% ipython --no-banner

In [1]: import numpy as np

In [2]: import numpy.linalg as la

In [3]: np.set_printoptions(precision=4, suppress=True, linewidth=120, floatmode="fixed")

In [4]: rd = lambda a: np.round(a, 4) + 0

In [5]: mat = np.load("sample10.npy")

In [6]: mat
Out[6]: 
array([[0, 2, 2, 1, 2, 0, 1],
       [1, 0, 2, 2, 1, 2, 0],
       [0, 1, 0, 2, 2, 1, 2],
       [2, 0, 1, 0, 2, 2, 1],
       [1, 2, 0, 1, 0, 2, 2],
       [2, 1, 2, 0, 1, 0, 2],
       [2, 2, 1, 2, 0, 1, 0]])

In [7]: f = np.array([0, -1, -2, -1, -1, -1, -1])

In [8]: B = mat + np.outer(f, np.eye(7)[5])

In [9]: B
Out[9]: 
array([[ 0.0000,  2.0000,  2.0000,  1.0000,  2.0000,  0.0000,  1.0000],
       [ 1.0000,  0.0000,  2.0000,  2.0000,  1.0000,  1.0000,  0.0000],
       [ 0.0000,  1.0000,  0.0000,  2.0000,  2.0000, -1.0000,  2.0000],
       [ 2.0000,  0.0000,  1.0000,  0.0000,  2.0000,  1.0000,  1.0000],
       [ 1.0000,  2.0000,  0.0000,  1.0000,  0.0000,  1.0000,  2.0000],
       [ 2.0000,  1.0000,  2.0000,  0.0000,  1.0000, -1.0000,  2.0000],
       [ 2.0000,  2.0000,  1.0000,  2.0000,  0.0000,  0.0000,  0.0000]])

In [10]: W0 = np.load("arr.npy")

In [11]: W0
Out[11]: 
array([[-2.4000,  0.0000,  0.8000,  0.1000,  0.5000],
       [-2.3274,  0.0513,  0.8331,  0.0580,  0.5571]])

In [12]: cov = W0.T @ W0

In [13]: (W0 @ W0.T).shape
Out[13]: (2, 2)

In [14]: rd(np.trace(cov)), rd((W0 ** 2).sum())
Out[14]: (np.float64(13.0872), np.float64(13.0872))

In [15]: rd(la.eigvalsh(cov)[::-1])
Out[15]: array([13.0812,  0.0060,  0.0000,  0.0000,  0.0000])

In [16]: np.allclose(cov, cov.T)
Out[16]: True

In [17]: left, s, vt = la.svd(W0)

In [18]: rd(s)
Out[18]: array([3.6168, 0.0773])

In [19]: np.argmax(s[:-1] / (s[1:] + 1e-6)) + 1
Out[19]: np.int64(1)

In [20]: B = left[:, :1] @ np.diag(s[:1]) @ vt[:1]

In [21]: la.matrix_rank(W0, rtol=0.05)
Out[21]: np.int64(1)

In [22]: rd(B)
Out[22]: 
array([[-2.3849,  0.0256,  0.8236,  0.0799,  0.5330],
       [-2.3428,  0.0252,  0.8091,  0.0785,  0.5236]])

In [23]: rd(np.abs(W0 - B).max())
Out[23]: np.float64(0.0335)

In [24]: la.matrix_rank(B)
Out[24]: np.int64(1)

In [25]: rd(la.norm(W0 - B, 2)), rd(s[1])
Out[25]: (np.float64(0.0773), np.float64(0.0773))

In [26]: x0 = np.array([6, 5, 5, -9, 1])

In [27]: rd(np.einsum("ij,j->i", W0, x0))
Out[27]: array([-10.8000,  -9.5073])

In [28]: rd(W0 @ np.ones(5))
Out[28]: array([-1.0000, -0.8279])

In [29]: la.norm(W0 @ x0) <= la.norm(W0, 2) * la.norm(x0) + 1e-9
Out[29]: np.True_

In [30]: W0 @ np.eye(5)[4]
Out[30]: array([0.5000, 0.5571])

In [31]: np.sign((W0 @ x0).round(6))
Out[31]: array([-1.0000, -1.0000])

In [32]: B = np.array([[2, 5, 4], [3, 3, 0], [2, 5, 5], [0, 4, 3], [5, 4, 3]])

In [33]: rd(np.einsum("ij,ij->i", W0, W0))
Out[33]: array([6.6600, 6.4272])

In [34]: la.matrix_rank(np.vstack([W0, B.T]))
Out[34]: np.int64(5)

In [35]: rd(la.norm(W0, 2) / la.norm(W0))
Out[35]: np.float64(0.9998)

In [36]: [round(float(x), 4) for x in la.svd(W0, compute_uv=False)[:3]]
Out[36]: [3.6168, 0.0773]

In [37]: la.matrix_rank(W0, rtol=0.1)
Out[37]: np.int64(1)

In [38]: M = np.load("case12.npy")

In [39]: M
Out[39]: 
array([[  1,  -3,   9, -27],
       [  1,  -2,   4,  -8],
       [  1,  -1,   1,  -1],
       [  1,   0,   0,   0]])

In [40]: Q, r_ = la.qr(M)

In [41]: rd(Q.T @ Q)
Out[41]: 
array([[1.0000, 0.0000, 0.0000, 0.0000],
       [0.0000, 1.0000, 0.0000, 0.0000],
       [0.0000, 0.0000, 1.0000, 0.0000],
       [0.0000, 0.0000, 0.0000, 1.0000]])

In [42]: Q.shape, r_.shape
Out[42]: ((4, 4), (4, 4))

In [43]: rd(np.abs(np.diag(r_)))
Out[43]: array([2.0000, 2.2361, 2.0000, 1.3416])

In [44]: rd(r_)
Out[44]: 
array([[-2.0000,  3.0000, -7.0000, 18.0000],
       [ 0.0000,  2.2361, -6.7082, 19.6774],
       [ 0.0000,  0.0000,  2.0000, -9.0000],
       [ 0.0000,  0.0000,  0.0000,  1.3416]])

In [45]: rd(Q)
Out[45]: 
array([[-0.5000, -0.6708,  0.5000, -0.2236],
       [-0.5000, -0.2236, -0.5000,  0.6708],
       [-0.5000,  0.2236, -0.5000, -0.6708],
       [-0.5000,  0.6708,  0.5000,  0.2236]])

In [46]: rd(Q @ r_)
Out[46]: 
array([[  1.0000,  -3.0000,   9.0000, -27.0000],
       [  1.0000,  -2.0000,   4.0000,  -8.0000],
       [  1.0000,  -1.0000,   1.0000,  -1.0000],
       [  1.0000,   0.0000,   0.0000,   0.0000]])

In [47]: hat = np.triu(np.array([[-1, 0, 1, -1], [1, 0, 1, -3], [1, -1, -2, -1], [-2, -1, 1, -2]]), 1) + np.eye(4)

In [48]: B = hat @ Q @ la.inv(hat)

In [49]: rd(np.poly(B))
Out[49]: array([ 1.0000,  1.0000,  0.0000, -1.0000, -1.0000])

In [50]: rd(B)
Out[50]: 
array([[-0.5000, -1.1180,  1.1180, -3.8541],
       [ 0.5000, -2.0125, -0.9875, -7.1957],
       [ 0.0000, -0.4472, -0.5528, -2.7889],
       [-0.5000,  0.6708,  0.3292,  2.0652]])

In [51]: la.matrix_rank(B)
Out[51]: np.int64(4)

In [52]: rd(hat @ Q - Q @ hat)
Out[52]: 
array([[ 0.0000, -0.4472,  0.1708, -2.9069],
       [ 1.0000, -1.7889, -1.2764, -3.0125],
       [ 0.5000, -0.6708, -0.2236, -0.5528],
       [ 0.0000,  0.0000, -0.1708,  2.0125]])

In [53]: rd(la.det(B))
Out[53]: np.float64(-1.0)

In [54]: rd(la.det(2 * M)), rd(la.det(M))
Out[54]: (np.float64(192.0), np.float64(12.0))

In [55]: rd(la.det(M.T))
Out[55]: np.float64(12.0)

In [56]: np.kron(np.eye(2, dtype=int), M)
Out[56]: 
array([[  1,  -3,   9, -27,   0,   0,   0,   0],
       [  1,  -2,   4,  -8,   0,   0,   0,   0],
       [  1,  -1,   1,  -1,   0,   0,   0,   0],
       [  1,   0,   0,   0,   0,   0,   0,   0],
       [  0,   0,   0,   0,   1,  -3,   9, -27],
       [  0,   0,   0,   0,   1,  -2,   4,  -8],
       [  0,   0,   0,   0,   1,  -1,   1,  -1],
       [  0,   0,   0,   0,   1,   0,   0,   0]])

In [57]: rd(la.eigvals(M).sum().real)
Out[57]: np.float64(0.0)

In [58]: data = np.load("block0.npy")

In [59]: data
Out[59]: 
array([[-15.7356, -15.1018,  -4.5007, -10.5681,  15.8314,  -1.4421],
       [-14.3153, -16.1237,  -2.5196, -10.1556,  13.5317,  -0.9648],
       [-15.0378, -14.7407,  -6.4693,  -9.9597,  14.5615,  -0.3808],
       [-14.2565, -12.6528,  -5.0062, -10.1667,  14.1240,  -0.9244],
       [-15.8631, -16.4004,  -5.3901, -10.8717,  15.8792,   0.0888],
       [-15.0252, -14.9913,  -4.2255,  -9.8598,  16.1944,   0.0789],
       [-13.7713, -14.4685,  -5.4519,  -8.0043,  16.6956,  -0.1733],
       [-15.7281, -16.5983,  -5.5973,  -8.1284,  16.2865,   0.3186],
       [-15.7164, -14.7330,  -3.0892, -11.4911,  14.6881,   1.1447],
       [-13.2111, -15.1836,  -5.9043, -10.5002,  15.3808,  -1.8815],
       [-14.5992, -14.2688,  -4.1015, -11.5328,  15.8748,   0.2063],
       [-14.6607, -15.6718,  -5.0388, -10.6276,  16.2943,   0.3282],
       [-13.3092, -15.6614,  -5.0209,  -9.8478,  15.4933,   0.4969],
       [-16.2696, -13.3918,  -5.7346,  -9.7380,  16.3905,  -1.1325],
       [-14.4620, -16.0447,  -7.1121,  -9.0303,  13.1330,  -0.2960],
       [-14.4449, -16.6806,  -5.1256, -10.9205,  15.9048,  -0.4423],
       [-15.5173, -14.3563,  -4.1787,  -8.1843,  13.4048,  -2.2518],
       [-15.5984, -14.8620,  -6.1079,  -9.8549,  16.3909,   0.1532],
       [-15.3809, -15.6354,  -5.5342,  -8.7760,  13.8114,   0.2534],
       [-16.2475, -14.5672,  -4.1265,  -9.9623,  15.8266,   0.8019],
       [-14.5279, -14.2921,  -4.0588, -11.1922,  13.4201,   0.1770],
       [-13.9048, -14.9585,  -5.1914,  -8.6176,  13.0364,   0.3097],
       [-14.7469, -15.8336,  -4.0788,  -8.5280,  14.5746,  -1.0684],
       [-15.4275, -13.0434,  -3.8875, -10.5740,  15.5082,   0.7674],
       [-15.9443, -14.7898,  -5.6073,  -8.0333,  14.4965,  -1.6349],
       [-14.6305, -14.6814,  -5.5561,  -9.3948,  15.6656,   0.8936],
       [-14.9098, -13.8773,  -5.5567, -11.8597,  13.7614,  -1.7513],
       [-14.9342, -15.1201,  -6.2443,  -9.1803,  15.0533,  -0.1443],
       [-16.0831, -15.4119,  -4.4059,  -8.1361,  14.0504,  -0.7749],
       [-15.9937, -15.3512,  -6.1435, -10.3664,  15.4461,  -0.1058],
       [-14.9543, -13.3214,  -3.9200,  -7.5294,  16.9371,   0.3385],
       [-15.7565, -15.8454,  -5.2124, -10.2940,  13.2326,  -1.2780],
       [-16.6821, -15.2006,  -4.6897,  -9.2717,  13.8290,   2.5669]])

In [60]: z = data[:, 0] > np.median(data[:, 0])

In [61]: f = data[z].mean(axis=0) - data[~z].mean(axis=0)

In [62]: np.argsort(-np.abs(f).round(6), kind="stable")
Out[62]: array([0, 3, 5, 4, 1, 2])

In [63]: z.astype(int)
Out[63]: array([0, 1, 0, 1, 0, 0, 1, 0, 0, 1, 1, 1, 1, 0, 1, 1, 0, 0, 0, 0, 1, 1, 1, 0, 0, 1, 1, 1, 0, 0, 1, 0, 0])

In [64]: rd((((data - data.mean(axis=0)) @ f > 0) == z).mean())
Out[64]: np.float64(0.9394)
